$ ipython --no-banner

In [1]: import numpy as np

In [2]: from numpy import linalg as LA

In [3]: np.set_printoptions(precision=2, suppress=True, linewidth=120)

In [4]: out = np.array([[-1, 2, -1, 1, -1, 1, 0, 0, 1, 1, 2],
   ...:     [-1, 2, 0, 0, 1, -2, -2, 0, 1, -1, -1],
   ...:     [0, -2, -1, 2, -1, 2, 0, -2, 0, -1, 0],
   ...:     [1, -1, 1, 1, -2, -1, 2, -1, 2, 2, 2],
   ...:     [1, -1, -1, 1, 2, 0, -1, 1, -1, 0, -2],
   ...:     [0, 1, -2, 2, 0, -2, 2, -1, 0, 0, 2],
   ...:     [0, 2, -1, 2, -1, 0, 2, 1, 1, 1, 1],
   ...:     [1, 1, 2, -2, 1, 0, 0, 1, 1, -1, 1],
   ...:     [-2, 0, -1, 1, -2, 0, 1, 0, 2, 1, 2],
   ...:     [-1, -1, 2, 2, 0, -1, 1, -2, 2, 0, 1],
   ...:     [0, 2, -2, 1, 1, 2, 1, 2, -1, -2, 1]])

In [5]: out[-1] = out[0]

In [6]: M = out + 0.05 * np.eye(11)

In [7]: M
Out[7]: 
array([[-0.95,  2.  , -1.  ,  1.  , -1.  ,  1.  ,  0.  ,  0.  ,  1.  ,  1.  ,  2.  ],
       [-1.  ,  2.05,  0.  ,  0.  ,  1.  , -2.  , -2.  ,  0.  ,  1.  , -1.  , -1.  ],
       [ 0.  , -2.  , -0.95,  2.  , -1.  ,  2.  ,  0.  , -2.  ,  0.  , -1.  ,  0.  ],
       [ 1.  , -1.  ,  1.  ,  1.05, -2.  , -1.  ,  2.  , -1.  ,  2.  ,  2.  ,  2.  ],
       [ 1.  , -1.  , -1.  ,  1.  ,  2.05,  0.  , -1.  ,  1.  , -1.  ,  0.  , -2.  ],
       [ 0.  ,  1.  , -2.  ,  2.  ,  0.  , -1.95,  2.  , -1.  ,  0.  ,  0.  ,  2.  ],
       [ 0.  ,  2.  , -1.  ,  2.  , -1.  ,  0.  ,  2.05,  1.  ,  1.  ,  1.  ,  1.  ],
       [ 1.  ,  1.  ,  2.  , -2.  ,  1.  ,  0.  ,  0.  ,  1.05,  1.  , -1.  ,  1.  ],
       [-2.  ,  0.  , -1.  ,  1.  , -2.  ,  0.  ,  1.  ,  0.  ,  2.05,  1.  ,  2.  ],
       [-1.  , -1.  ,  2.  ,  2.  ,  0.  , -1.  ,  1.  , -2.  ,  2.  ,  0.05,  1.  ],
       [-1.  ,  2.  , -1.  ,  1.  , -1.  ,  1.  ,  0.  ,  0.  ,  1.  ,  1.  ,  2.05]])

In [8]: vec = np.array([4, -4, -2, -1, -3, -5, -4, -5, 3, -1, -3])

In [9]: y = M @ vec

In [10]: coef, lr = np.zeros(11), 1 / LA.norm(M, 2) ** 2

In [11]: for i in range(3):
    ...:     coef -= lr * M.T @ (M @ coef - y)
    ...:     if i % 1 == 0: print(i, round(LA.norm(M @ coef - y), 2))
    ...: 
0 26.46
1 20.83
2 17.55

In [12]: coef
Out[12]: array([ 0.46, -3.06,  0.97,  0.44,  0.33, -1.47, -0.6 , -2.09, -0.08, -0.77, -1.61])

In [13]: round(LA.cond(M), 2)
Out[13]: np.float64(835.26)

In [14]: vec = np.array([0, 2, 1, 2, 1, 1, 1, 0, 0, 1, 1])

In [15]: LA.norm(M @ vec) <= LA.norm(M, 2) * LA.norm(vec) + 1e-9
Out[15]: np.True_

In [16]: M @ np.eye(11)[1]
Out[16]: array([ 2.  ,  2.05, -2.  , -1.  , -1.  ,  1.  ,  2.  ,  1.  ,  0.  , -1.  ,  2.  ])

In [17]: M @ np.ones(11)
Out[17]: array([ 5.05, -2.95, -2.95,  6.05, -0.95,  2.05,  8.05,  5.05,  2.05,  3.05,  5.05])

In [18]: M * vec
Out[18]: 
array([[-0.  ,  4.  , -1.  ,  2.  , -1.  ,  1.  ,  0.  ,  0.  ,  0.  ,  1.  ,  2.  ],
       [-0.  ,  4.1 ,  0.  ,  0.  ,  1.  , -2.  , -2.  ,  0.  ,  0.  , -1.  , -1.  ],
       [ 0.  , -4.  , -0.95,  4.  , -1.  ,  2.  ,  0.  , -0.  ,  0.  , -1.  ,  0.  ],
       [ 0.  , -2.  ,  1.  ,  2.1 , -2.  , -1.  ,  2.  , -0.  ,  0.  ,  2.  ,  2.  ],
       [ 0.  , -2.  , -1.  ,  2.  ,  2.05,  0.  , -1.  ,  0.  , -0.  ,  0.  , -2.  ],
       [ 0.  ,  2.  , -2.  ,  4.  ,  0.  , -1.95,  2.  , -0.  ,  0.  ,  0.  ,  2.  ],
       [ 0.  ,  4.  , -1.  ,  4.  , -1.  ,  0.  ,  2.05,  0.  ,  0.  ,  1.  ,  1.  ],
       [ 0.  ,  2.  ,  2.  , -4.  ,  1.  ,  0.  ,  0.  ,  0.  ,  0.  , -1.  ,  1.  ],
       [-0.  ,  0.  , -1.  ,  2.  , -2.  ,  0.  ,  1.  ,  0.  ,  0.  ,  1.  ,  2.  ],
       [-0.  , -2.  ,  2.  ,  4.  ,  0.  , -1.  ,  1.  , -0.  ,  0.  ,  0.05,  1.  ],
       [-0.  ,  4.  , -1.  ,  2.  , -1.  ,  1.  ,  0.  ,  0.  ,  0.  ,  1.  ,  2.05]])

In [19]: left, s, VT = LA.svd(M, full_matrices=False)

In [20]: np.round(VT @ VT.T, 2) + 0
Out[20]: 
array([[1., 0., 0., 0., 0., 0., 0., 0., 0., 0., 0.],
       [0., 1., 0., 0., 0., 0., 0., 0., 0., 0., 0.],
       [0., 0., 1., 0., 0., 0., 0., 0., 0., 0., 0.],
       [0., 0., 0., 1., 0., 0., 0., 0., 0., 0., 0.],
       [0., 0., 0., 0., 1., 0., 0., 0., 0., 0., 0.],
       [0., 0., 0., 0., 0., 1., 0., 0., 0., 0., 0.],
       [0., 0., 0., 0., 0., 0., 1., 0., 0., 0., 0.],
       [0., 0., 0., 0., 0., 0., 0., 1., 0., 0., 0.],
       [0., 0., 0., 0., 0., 0., 0., 0., 1., 0., 0.],
       [0., 0., 0., 0., 0., 0., 0., 0., 0., 1., 0.],
       [0., 0., 0., 0., 0., 0., 0., 0., 0., 0., 1.]])

In [21]: (M + M.T) / 2
Out[21]: 
array([[-0.95,  0.5 , -0.5 ,  1.  ,  0.  ,  0.5 ,  0.  ,  0.5 , -0.5 ,  0.  ,  0.5 ],
       [ 0.5 ,  2.05, -1.  , -0.5 ,  0.  , -0.5 ,  0.  ,  0.5 ,  0.5 , -1.  ,  0.5 ],
       [-0.5 , -1.  , -0.95,  1.5 , -1.  ,  0.  , -0.5 ,  0.  , -0.5 ,  0.5 , -0.5 ],
       [ 1.  , -0.5 ,  1.5 ,  1.05, -0.5 ,  0.5 ,  2.  , -1.5 ,  1.5 ,  2.  ,  1.5 ],
       [ 0.  ,  0.  , -1.  , -0.5 ,  2.05,  0.  , -1.  ,  1.  , -1.5 ,  0.  , -1.5 ],
       [ 0.5 , -0.5 ,  0.  ,  0.5 ,  0.  , -1.95,  1.  , -0.5 ,  0.  , -0.5 ,  1.5 ],
       [ 0.  ,  0.  , -0.5 ,  2.  , -1.  ,  1.  ,  2.05,  0.5 ,  1.  ,  1.  ,  0.5 ],
       [ 0.5 ,  0.5 ,  0.  , -1.5 ,  1.  , -0.5 ,  0.5 ,  1.05,  0.5 , -1.5 ,  0.5 ],
       [-0.5 ,  0.5 , -0.5 ,  1.5 , -1.5 ,  0.  ,  1.  ,  0.5 ,  2.05,  1.5 ,  1.5 ],
       [ 0.  , -1.  ,  0.5 ,  2.  ,  0.  , -0.5 ,  1.  , -1.5 ,  1.5 ,  0.05,  1.  ],
       [ 0.5 ,  0.5 , -0.5 ,  1.5 , -1.5 ,  1.5 ,  0.5 ,  0.5 ,  1.5 ,  1.  ,  2.05]])

In [22]: (M - M.T) / 2
Out[22]: 
array([[ 0. ,  1.5, -0.5,  0. , -1. ,  0.5,  0. , -0.5,  1.5,  1. ,  1.5],
       [-1.5,  0. ,  1. ,  0.5,  1. , -1.5, -2. , -0.5,  0.5,  0. , -1.5],
       [ 0.5, -1. ,  0. ,  0.5,  0. ,  2. ,  0.5, -2. ,  0.5, -1.5,  0.5],
       [ 0. , -0.5, -0.5,  0. , -1.5, -1.5,  0. ,  0.5,  0.5,  0. ,  0.5],
       [ 1. , -1. ,  0. ,  1.5,  0. ,  0. ,  0. ,  0. ,  0.5,  0. , -0.5],
       [-0.5,  1.5, -2. ,  1.5,  0. ,  0. ,  1. , -0.5,  0. ,  0.5,  0.5],
       [ 0. ,  2. , -0.5,  0. ,  0. , -1. ,  0. ,  0.5,  0. ,  0. ,  0.5],
       [ 0.5,  0.5,  2. , -0.5,  0. ,  0.5, -0.5,  0. ,  0.5,  0.5,  0.5],
       [-1.5, -0.5, -0.5, -0.5, -0.5,  0. ,  0. , -0.5,  0. , -0.5,  0.5],
       [-1. ,  0. ,  1.5,  0. ,  0. , -0.5,  0. , -0.5,  0.5,  0. ,  0. ],
       [-1.5,  1.5, -0.5, -0.5,  0.5, -0.5, -0.5, -0.5, -0.5,  0. ,  0. ]])

In [23]: LA.determinant(M)
AttributeError: module 'numpy.linalg' has no attribute 'determinant'


In [24]: round(LA.det(M), 2)
Out[24]: np.float64(-1163.36)

In [25]: np.allclose(M, M.T)
Out[25]: False
